% python3 -q
>>> import numpy as np
>>> np.set_printoptions(suppress=True, linewidth=100)
>>> tidy = lambda a: np.round(a, 3) + 0
>>> J = np.array([[4, -2, -1, 3, 4, 2],
...     [-5, 1, -3, 3, -3, 0],
...     [4, -2, -1, 3, 4, 2],
...     [4, -2, -5, -3, 5, 3]])
>>> J
array([[ 4, -2, -1,  3,  4,  2],
       [-5,  1, -3,  3, -3,  0],
       [ 4, -2, -1,  3,  4,  2],
       [ 4, -2, -5, -3,  5,  3]])
>>> # rows 0 and 2 are equal
>>> Uu, sig, Vh = np.linalg.svd(J)
>>> evecs = Vh[:(sig > 1e-8).sum()]
>>> rng = np.random.default_rng(1349)
>>> vec = J[1] + -3 * J[2] + rng.integers(2) * np.eye(6)[4]
>>> vec
array([-17.,   7.,   0.,  -6., -14.,  -6.])
>>> tidy(np.diag(evecs.T @ evecs))
array([0.564, 0.082, 0.834, 0.982, 0.389, 0.148])
>>> np.linalg.matrix_rank(J, rtol=0.1)
np.int64(3)
>>> arr = np.array([[2, -1, 1, 3, -2, -1, -1, 2],
...     [-1, 2, -1, 1, 3, -2, -1, -1],
...     [1, -1, 2, -1, 1, 3, -2, -1],
...     [3, 1, -1, 2, -1, 1, 3, -2],
...     [-2, 3, 1, -1, 2, -1, 1, 3],
...     [-1, -2, 3, 1, -1, 2, -1, 1],
...     [-1, -1, -2, 3, 1, -1, 2, -1],
...     [2, -1, -1, -2, 3, 1, -1, 2]])
>>> arr
array([[ 2, -1,  1,  3, -2, -1, -1,  2],
       [-1,  2, -1,  1,  3, -2, -1, -1],
       [ 1, -1,  2, -1,  1,  3, -2, -1],
       [ 3,  1, -1,  2, -1,  1,  3, -2],
       [-2,  3,  1, -1,  2, -1,  1,  3],
       [-1, -2,  3,  1, -1,  2, -1,  1],
       [-1, -1, -2,  3,  1, -1,  2, -1],
       [ 2, -1, -1, -2,  3,  1, -1,  2]])
>>> # equal to its transpose
>>> [round(float(np.linalg.det(arr[:i, :i])), 2) + 0 for i in range(1, 9)]
[2.0, 3.0, 4.0, -35.0, 264.0, 1008.0, 2592.0, 0.0]
>>> tidy(np.linalg.eigvalsh(arr).min())
np.float64(-5.508)
>>> K = np.loadtxt("case6.csv", delimiter=",")
>>> tidy(K)
array([[ 0.147,  0.147, -0.029,  0.088,  0.147,  0.147, -0.029, -0.088,  0.147,  0.147],
       [ 0.147,  0.147, -0.029,  0.088,  0.147,  0.147, -0.029, -0.088,  0.147,  0.147],
       [-0.029, -0.029,  0.006, -0.018, -0.029, -0.029,  0.006,  0.018, -0.029, -0.029],
       [ 0.088,  0.088, -0.018,  0.053,  0.088,  0.088, -0.018, -0.053,  0.088,  0.088],
       [ 0.147,  0.147, -0.029,  0.088,  0.147,  0.147, -0.029, -0.088,  0.147,  0.147],
       [ 0.147,  0.147, -0.029,  0.088,  0.147,  0.147, -0.029, -0.088,  0.147,  0.147],
       [-0.029, -0.029,  0.006, -0.018, -0.029, -0.029,  0.006,  0.018, -0.029, -0.029],
       [-0.088, -0.088,  0.018, -0.053, -0.088, -0.088,  0.018,  0.053, -0.088, -0.088],
       [ 0.147,  0.147, -0.029,  0.088,  0.147,  0.147, -0.029, -0.088,  0.147,  0.147],
       [ 0.147,  0.147, -0.029,  0.088,  0.147,  0.147, -0.029, -0.088,  0.147,  0.147]])
>>> # null space of dimension 9
>>> np.unique(K.round(6), axis=0).shape
(4, 10)
>>> np.allclose(K[:-1].T @ np.linalg.lstsq(K[:-1].T, K[-1])[0], K[-1])
True
>>> np.linalg.lstsq(K[:-1].T, K[-1])[2]
np.int32(1)
>>> tidy(np.trace(np.linalg.pinv(K) @ K))
np.float64(1.0)
>>> tidy(K @ np.linalg.pinv(K) @ K)
array([[ 0.147,  0.147, -0.029,  0.088,  0.147,  0.147, -0.029, -0.088,  0.147,  0.147],
       [ 0.147,  0.147, -0.029,  0.088,  0.147,  0.147, -0.029, -0.088,  0.147,  0.147],
       [-0.029, -0.029,  0.006, -0.018, -0.029, -0.029,  0.006,  0.018, -0.029, -0.029],
       [ 0.088,  0.088, -0.018,  0.053,  0.088,  0.088, -0.018, -0.053,  0.088,  0.088],
       [ 0.147,  0.147, -0.029,  0.088,  0.147,  0.147, -0.029, -0.088,  0.147,  0.147],
       [ 0.147,  0.147, -0.029,  0.088,  0.147,  0.147, -0.029, -0.088,  0.147,  0.147],
       [-0.029, -0.029,  0.006, -0.018, -0.029, -0.029,  0.006,  0.018, -0.029, -0.029],
       [-0.088, -0.088,  0.018, -0.053, -0.088, -0.088,  0.018,  0.053, -0.088, -0.088],
       [ 0.147,  0.147, -0.029,  0.088,  0.147,  0.147, -0.029, -0.088,  0.147,  0.147],
       [ 0.147,  0.147, -0.029,  0.088,  0.147,  0.147, -0.029, -0.088,  0.147,  0.147]])
